$ python3 -q
>>> import numpy as np
>>> import numpy.linalg as la
>>> np.set_printoptions(suppress=True, linewidth=200)
>>> data = np.array([[-2, -2, -2, -2, -3, -2],
...     [4, 4, 4, 4, 6, 4],
...     [-10, -10, -10, -10, -15, -10],
...     [-10, -10, -10, -10, -15, -10]])
>>> def softmax(z):
...     e = np.exp(z - z.max(axis=-1, keepdims=True))
...     return e / e.sum(axis=-1, keepdims=True)
... 
>>> print(np.round(softmax(data[1]), 1))
[0.1 0.1 0.1 0.1 0.6 0.1]
>>> print(np.round(softmax(data).sum(axis=1), 1))
[1. 1. 1. 1.]
>>> scores = data @ data.T / np.sqrt(6)
>>> print(np.round(softmax(scores + np.triu(np.full(scores.shape, -np.inf), 1)), 1) + 0)
[[1.  0.  0.  0. ]
 [0.  1.  0.  0. ]
 [0.  0.  1.  0. ]
 [0.  0.  0.5 0.5]]
>>> print(np.round(softmax(scores), 1) + 0)
[[0.  0.  0.5 0.5]
 [0.  1.  0.  0. ]
 [0.  0.  0.5 0.5]
 [0.  0.  0.5 0.5]]
>>> print(softmax(scores).round(6).argmax(axis=1))
[2 1 2 2]
>>> print(softmax(scores)[1] @ data)
[4. 4. 4. 4. 6. 4.]
>>> print(np.round(la.norm(data, 2) / la.norm(data), 1))
1.0
>>> print([round(float(x), 1) for x in la.svd(data, compute_uv=False)[:3]])
[39.9, 0.0, 0.0]
>>> print(np.argsort(-la.norm(data, axis=0).round(6), kind="stable")[:3])
[4 0 1]
>>> print(la.cond(data) > 100)
True
>>> Uu, sigma, vt = la.svd(data)
>>> vecs = vt[:(sigma > 1e-8).sum()]
>>> rng = np.random.default_rng(430)
>>> x = data[1] + 5 * data[2] + rng.integers(2) * np.eye(6)[2]
>>> print(x)
[-46. -46. -46. -46. -69. -46.]
>>> print(la.matrix_rank(np.vstack([data, x])))
1
>>> print(np.round(np.diag(vecs.T @ vecs), 1))
[0.1 0.1 0.1 0.1 0.3 0.1]
>>> print(np.round(la.norm(x - vecs.T @ vecs @ x), 1))
0.0
>>> x = np.array([-2, 1, -2, -2, -1, -2])
>>> print(np.einsum("ij,j->i", data, x))
[ 17 -34  85  85]
>>> print(data * x)
[[  4  -2   4   4   3   4]
 [ -8   4  -8  -8  -6  -8]
 [ 20 -10  20  20  15  20]
 [ 20 -10  20  20  15  20]]
>>> print(data @ np.ones(6))
[-13.  26. -65. -65.]
>>> rank = la.matrix_rank(data)
>>> print(rank)
1
>>> null = la.svd(data)[2][rank:].T
>>> print(null.shape)
(6, 5)
>>> Q, _ = la.qr(np.array([[-0.3], [0.6], [-0.1]]))
>>> arr = Q @ Q.T
>>> print(arr.round(1) + 0)
[[ 0.2 -0.4  0.1]
 [-0.4  0.8 -0.1]
 [ 0.1 -0.1  0. ]]
>>> # projection: eigenvalues are 0 or 1
>>> Uu, sigma, vt = la.svd(arr)
>>> print(np.argmax(sigma[:-1] / (sigma[1:] + 1e-6)) + 1)
1
>>> Y = Uu[:, :1] @ np.diag(sigma[:1]) @ vt[:1]
>>> print(np.round(la.norm(arr - Y, 2), 1), round(sigma[1], 1))
0.0 0.0
>>> print(la.matrix_rank(arr, rtol=0.05))
1
>>> print(la.matrix_rank(Y))
1
>>> print(round(np.abs(arr - Y).max(), 1))
0.0
>>> print(np.round(la.norm(arr - Y) / la.norm(arr), 1))
0.0
>>> rank = la.matrix_rank(arr)
>>> print(rank)
1
>>> null = la.svd(arr)[2][rank:].T
>>> print(la.matrix_rank(arr.T @ arr), la.matrix_rank(arr @ arr.T))
1 1
>>> print(np.round(arr @ null, 1) + 0)
[[0. 0.]
 [0. 0.]
 [0. 0.]]
>>> print(null.shape)
(3, 2)
>>> z = rng.permutation(3)
>>> print(z)
[0 1 2]
>>> Y = arr[z][:, z]
>>> print(np.trace(Y))
1.0
>>> print(round(float(la.det(Y)), 1), round(la.det(arr[z]), 1))
-0.0 -0.0
>>> print(np.round(np.sort(np.abs(la.eigvals(Y))), 1) + 0)
[0. 0. 1.]
>>> print(np.allclose(Y, arr))
True
>>> K = np.load("m.npy")
>>> print(K)
[[-2.7  0.1 -1.3  0. ]
 [ 0.  -0.1 -0.1 -0.1]
 [ 2.4  0.   1.2  0. ]
 [-0.9  0.1 -0.4  0. ]
 [ 1.7  0.   0.7 -0.1]
 [ 0.9  0.1  0.7 -0.1]
 [-0.8  0.1 -0.4 -0.1]
 [ 2.4  0.2  1.1  0.1]
 [-0.4  0.  -0.1  0. ]
 [ 3.   0.1  1.3  0.1]
 [ 2.   0.   0.7  0.1]
 [-0.1  0.   0.  -0.1]
 [ 0.5  0.   0.4  0.1]
 [ 0.   0.1 -0.1 -0.1]
 [-0.3  0.1 -0.3  0. ]
 [-1.1 -0.1 -0.6  0. ]
 [-0.9  0.  -0.4 -0.1]
 [-0.4 -0.1  0.   0. ]
 [ 1.3  0.1  0.7 -0.1]
 [ 3.1 -0.2  1.5 -0.1]
 [-0.9 -0.1 -0.4  0. ]
 [-1.7  0.  -0.9  0. ]
 [-1.8  0.  -1.   0.1]
 [ 0.9  0.2  0.6  0. ]]
>>> x = np.array([-2, -2, 0, 2])
>>> rhs = K @ x
>>> print(np.round(la.pinv(K) @ K, 1) + 0)
[[1. 0. 0. 0.]
 [0. 1. 0. 0.]
 [0. 0. 1. 0.]
 [0. 0. 0. 1.]]
>>> print(np.round(la.solve(K.T @ K, K.T @ rhs), 1) + 0)
[-2. -2.  0.  2.]
>>> try:
...     la.solve(K, rhs)
... except la.LinAlgError as e:
...     print(e)
... 
Last 2 dimensions of the array must be square
>>> print(np.round(la.lstsq(K, rhs)[0], 1) + 0)
[-2. -2.  0.  2.]
>>> rhs = rhs + 0.3 * rng.normal(size=24)
>>> print(rhs.round(1))
[ 5.8 -0.1 -5.1  1.3 -3.6 -2.1  1.5 -5.2  0.8 -5.7 -3.5  0.1 -1.4 -0.3  0.7  2.3  1.4  1.3 -3.  -5.8  1.9  3.5  3.7 -2.3]
>>> b, *_ = la.lstsq(K, rhs)
>>> print(np.round(K.T @ (rhs - K @ b), 1) + 0)
[0. 0. 0. 0.]
>>> print([round(float(la.norm(la.solve(K.T @ K + lam * np.eye(4), K.T @ rhs))), 2) for lam in (0, 1, 10, 100)])
[2.74, 1.83, 1.6, 0.77]
>>> Y = np.array([[0, 0], [3, 0], [3, 2], [1, -2]])
>>> print(np.round(np.einsum("ik,kj->ji", K, Y), 1))
[[-3.6 -0.7  3.6 -0.9  2.   2.3 -1.   4.  -0.3  4.3  2.2 -0.1  1.3 -0.1 -0.6 -2.1 -1.3 -0.3  2.3  3.8 -1.5 -2.7 -2.9  2.4]
 [-2.6  0.   2.4 -0.8  1.6  1.6 -0.6  2.  -0.2  2.4  1.2  0.2  0.6  0.  -0.6 -1.2 -0.6  0.   1.6  3.2 -0.8 -1.8 -2.2  1.2]]
>>> print(np.round(K @ Y, 1))
[[-3.6 -2.6]
 [-0.7  0. ]
 [ 3.6  2.4]
 [-0.9 -0.8]
 [ 2.   1.6]
 [ 2.3  1.6]
 [-1.  -0.6]
 [ 4.   2. ]
 [-0.3 -0.2]
 [ 4.3  2.4]
 [ 2.2  1.2]
 [-0.1  0.2]
 [ 1.3  0.6]
 [-0.1  0. ]
 [-0.6 -0.6]
 [-2.1 -1.2]
 [-1.3 -0.6]
 [-0.3  0. ]
 [ 2.3  1.6]
 [ 3.8  3.2]
 [-1.5 -0.8]
 [-2.7 -1.8]
 [-2.9 -2.2]
 [ 2.4  1.2]]
>>> print(np.round(np.einsum("ik,kj->ij", K, Y), 1))
[[-3.6 -2.6]
 [-0.7  0. ]
 [ 3.6  2.4]
 [-0.9 -0.8]
 [ 2.   1.6]
 [ 2.3  1.6]
 [-1.  -0.6]
 [ 4.   2. ]
 [-0.3 -0.2]
 [ 4.3  2.4]
 [ 2.2  1.2]
 [-0.1  0.2]
 [ 1.3  0.6]
 [-0.1  0. ]
 [-0.6 -0.6]
 [-2.1 -1.2]
 [-1.3 -0.6]
 [-0.3  0. ]
 [ 2.3  1.6]
 [ 3.8  3.2]
 [-1.5 -0.8]
 [-2.7 -1.8]
 [-2.9 -2.2]
 [ 2.4  1.2]]
>>> print(np.round(np.einsum("ij,ij->i", K, K), 1) + 0)
[ 9.   0.   7.2  1.   3.4  1.3  0.8  7.   0.2 10.7  4.5  0.   0.4  0.   0.2  1.6  1.   0.2  2.2 11.9  1.   3.7  4.2  1.2]
>>> print(np.round(np.einsum("ij->j", K), 1))
[ 6.2  0.6  2.9 -0.4]
>>> d = la.norm(K[:, None] - K[None], axis=-1)
>>> print(d[2].round(1))
[5.7 2.7 0.  3.7 0.9 1.6 3.6 0.2 3.1 0.6 0.6 2.8 2.1 2.7 3.1 3.9 3.7 3.  1.2 0.8 3.7 4.6 4.7 1.6]
>>> print(d[2].round(6).argsort(kind="stable")[:4])
[ 2  7  9 10]
>>> print(np.round(la.norm(K - K.mean(axis=0), axis=1), 1))
[3.3 0.4 2.4 1.3 1.6 0.9 1.2 2.4 0.7 3.  1.8 0.4 0.4 0.4 0.7 1.5 1.3 0.7 1.2 3.2 1.3 2.2 2.3 0.8]
>>> print(np.round(la.norm(K, axis=1), 1))
[3.  0.2 2.7 1.  1.8 1.1 0.9 2.6 0.4 3.3 2.1 0.1 0.6 0.2 0.4 1.3 1.  0.4 1.5 3.5 1.  1.9 2.1 1.1]
>>> print(round(np.log10(la.cond(K))))
1
>>> print(np.argsort(-la.norm(K, axis=0).round(6), kind="stable")[:3])
[0 2 1]
>>> print(la.matrix_rank(K, rtol=0.1))
1
>>> print(np.round(softmax(10 * K[13]), 1))
[0.2 0.6 0.1 0.1]
>>> print(np.round(softmax(K[13]), 1))
[0.3 0.3 0.2 0.2]
>>> print(np.round(softmax(K[13] + 2), 1))
[0.3 0.3 0.2 0.2]
>>> scores = K @ K.T / np.sqrt(4)
>>> print(np.round(softmax(scores)[13] @ K, 1) + 0)
[0.2 0.  0.1 0. ]
>>> print(softmax(scores).round(6).argmax(axis=1))
[ 0  0 19  0 19 19  0 19  0 19 19  0 19  0  0  0  0  0 19 19  0  0  0 19]
>>> A = np.loadtxt("data.csv", delimiter=",")
>>> print(A)
[[ 0.  0.  3.  4. -4.]
 [ 0.  0.  5.  0.  0.]
 [ 3.  3. -4.  0.  0.]
 [ 0.  0.  0.  0.  0.]]
>>> # rank 3
>>> Uu, sigma, vt = la.svd(A)
>>> print(np.argmax(sigma[:-1] / (sigma[1:] + 1e-6)) + 1)
3
>>> Y = Uu[:, :3] @ np.diag(sigma[:3]) @ vt[:3]
>>> print(round(float(la.norm(A - Y) / la.norm(A)), 1))
0.0
>>> print(round(la.norm(A - Y, 2), 1), sigma[3])
0.0 0.0
>>> mat = np.load("arr.npy")
>>> print(mat)
[[ -0.7  -0.1  -0.1]
 [ -4.1   3.5  -1.3]
 [ -3.2  -3.    6.6]
 [  0.4   3.5  -1.2]
 [ -0.5   1.9   0.2]
 [  1.8   1.3  -5.3]
 [ -3.3   2.5  -3.6]
 [  4.9   3.9  -2.3]
 [ -0.6  -1.   -2. ]
 [ -0.9  -4.6   0.2]
 [ -5.3   1.1  -0.8]
 [  0.6  -2.8  -0.4]
 [ -1.6   2.4  -1.1]
 [-10.6   2.    4.5]
 [  3.9   0.5   2.7]
 [  4.3  -0.7  -4.3]
 [  2.2   0.6   2.2]
 [  0.4   3.1  -0.2]
 [  1.5  -1.6  -0.4]
 [ -3.8   2.4  -0.2]
 [  2.7  -2.6  -0.2]
 [ -2.1  -0.1  -1.3]
 [ -0.8   2.5  -2.5]
 [  1.6   6.1  -1. ]
 [  0.3   1.9  -2.5]
 [ -1.   -5.2   5. ]
 [ -3.4   1.   -3. ]
 [  1.8  -0.8   2.1]
 [ -2.2   1.7  -1.6]
 [ -0.1   0.5  -1.2]
 [  2.2   1.5   6.3]]
>>> Y = mat / la.norm(mat, axis=1, keepdims=True)
>>> C2 = Y @ Y.T
>>> print(np.argwhere(np.triu(np.abs(C2) > 0.95, 1)))
[[ 1 12]
 [ 1 19]
 [ 1 20]
 [ 1 28]
 [ 2  5]
 [ 3  9]
 [ 3 17]
 [ 3 23]
 [ 4 11]
 [ 6 26]
 [ 6 27]
 [ 6 28]
 [ 8 30]
 [ 9 17]
 [ 9 23]
 [14 16]
 [14 21]
 [16 21]
 [17 23]
 [18 20]
 [19 20]
 [21 26]
 [24 25]
 [24 29]
 [26 27]]
>>> print(np.round(np.degrees(np.arccos(np.clip(C2[4, 29], -1, 1))), 1))
72.8
>>> d = la.norm(mat[:, None] - mat[None], axis=-1)
>>> print(d[24].round(6).argsort(kind="stable")[:4])
[24 22 29  3]
>>> print(d[:5, :5].round(1))
[[ 0.   5.1  7.7  3.9  2. ]
 [ 5.1  0.  10.3  4.5  4.2]
 [ 7.7 10.3  0.  10.8  8.5]
 [ 3.9  4.5 10.8  0.   2.3]
 [ 2.   4.2  8.5  2.3  0. ]]
>>> print(np.round(la.norm(mat, axis=1), 1))
[ 0.7  5.5  7.9  3.7  2.   5.7  5.5  6.7  2.3  4.7  5.5  2.9  3.1 11.7  4.8  6.1  3.2  3.1  2.2  4.5  3.8  2.5  3.6  6.4  3.2  7.3  4.6  2.9  3.2  1.3  6.8]
>>> print(np.unravel_index(d.round(6).argmax(), d.shape))
(np.int64(13), np.int64(15))
>>> Y = mat / np.sqrt((mat ** 2).mean(axis=1, keepdims=True))
>>> print(np.round(la.norm(Y, axis=1), 1))
[1.7 1.7 1.7 1.7 1.7 1.7 1.7 1.7 1.7 1.7 1.7 1.7 1.7 1.7 1.7 1.7 1.7 1.7 1.7 1.7 1.7 1.7 1.7 1.7 1.7 1.7 1.7 1.7 1.7 1.7 1.7]
>>> print(la.matrix_rank(Y) == la.matrix_rank(mat))
True
>>> Ac = mat - mat.mean(axis=0)
>>> Uu, sigma, vt = la.svd(Ac, full_matrices=False)
>>> print(np.abs(Uu[:, 0]).argmax())
13
>>> Y = np.c_[mat[:, :1] @ np.array([[0]]), np.array([0, -5, 9, 2, 2, -6, 3, -7, -4, -7, 9, 8, -3, 7, 3, 2, 3, -2, 8, -2, 5, -5, -8, 0, 2, -4, 2, -2, 8, 1, 0])]
>>> print(Y)
[[ 0.  0.]
 [ 0. -5.]
 [ 0.  9.]
 [ 0.  2.]
 [ 0.  2.]
 [ 0. -6.]
 [ 0.  3.]
 [ 0. -7.]
 [ 0. -4.]
 [ 0. -7.]
 [ 0.  9.]
 [ 0.  8.]
 [ 0. -3.]
 [ 0.  7.]
 [ 0.  3.]
 [ 0.  2.]
 [ 0.  3.]
 [ 0. -2.]
 [ 0.  8.]
 [ 0. -2.]
 [ 0.  5.]
 [ 0. -5.]
 [ 0. -8.]
 [ 0.  0.]
 [ 0.  2.]
 [ 0. -4.]
 [ 0.  2.]
 [ 0. -2.]
 [ 0.  8.]
 [ 0.  1.]
 [ 0.  0.]]
>>> print(la.matrix_rank(Y))
1
>>> print(np.round(la.lstsq(mat, Y[:, 0])[0], 1))
[0. 0. 0.]
>>> print(np.round(la.norm(la.qr(mat)[0].T @ Y, axis=0) ** 2 / ((Y ** 2).sum(axis=0) + 1e-12), 1))
[0.  0.1]
>>> X = np.eye(4, dtype=int)[rng.permutation(4)]
>>> print(X)
[[0 0 0 1]
 [0 1 0 0]
 [0 0 1 0]
 [1 0 0 0]]
>>> # splits into 3 blocks
>>> print(X @ X)
[[1 0 0 0]
 [0 1 0 0]
 [0 0 1 0]
 [0 0 0 1]]
>>> print((X != 0).astype(int))
[[0 0 0 1]
 [0 1 0 0]
 [0 0 1 0]
 [1 0 0 0]]
>>> P = np.triu(np.array([[2, 2, -3, 0], [-1, 0, 3, -1], [0, 0, -3, -1], [-1, -2, -1, 1]]), 1) + np.eye(4)
>>> Y = P @ X @ la.inv(P)
>>> print(np.round(np.poly(Y), 1) + 0)
[ 1. -2.  0.  2. -1.]
>>> print(Y)
[[ 0.  2. -9. -6.]
 [-1.  3. -9. -6.]
 [-1.  2. -8. -6.]
 [ 1. -2.  9.  7.]]
>>> feats = np.load("out18.npy")
>>> print(feats)
[[  0  -6   4   4   4  -4]
 [ -2  -7 -10   0  -7  -3]
 [ -1 -15 -16  -4 -11  -8]
 [  0   8   0  -2  -1   5]
 [  0   0   0   0   0   0]
 [ -1   7  -4  -2  -4   5]]
>>> # rows and columns are dependent
>>> z = rng.permutation(6)
>>> print(z)
[3 5 1 4 2 0]
>>> Y = feats[z][:, z]
>>> print(np.round(np.sort(np.abs(la.eigvals(Y))), 1) + 0)
[ 0.   0.   0.   4.5  8.4 23.9]
>>> print(np.round(la.det(Y), 1), round(float(la.det(feats[z])), 1))
0.0 0.0
>>> print(np.diag(Y))
[ -2   5  -7   0 -16   0]
>>> rank = la.matrix_rank(feats)
>>> print(rank)
3
>>> null = la.svd(feats)[2][rank:].T
>>> print(np.allclose(feats @ null, 0))
True
>>> print([int(la.matrix_rank(np.delete(feats, i, axis=0))) for i in range(6)])
[3, 3, 3, 3, 3, 3]
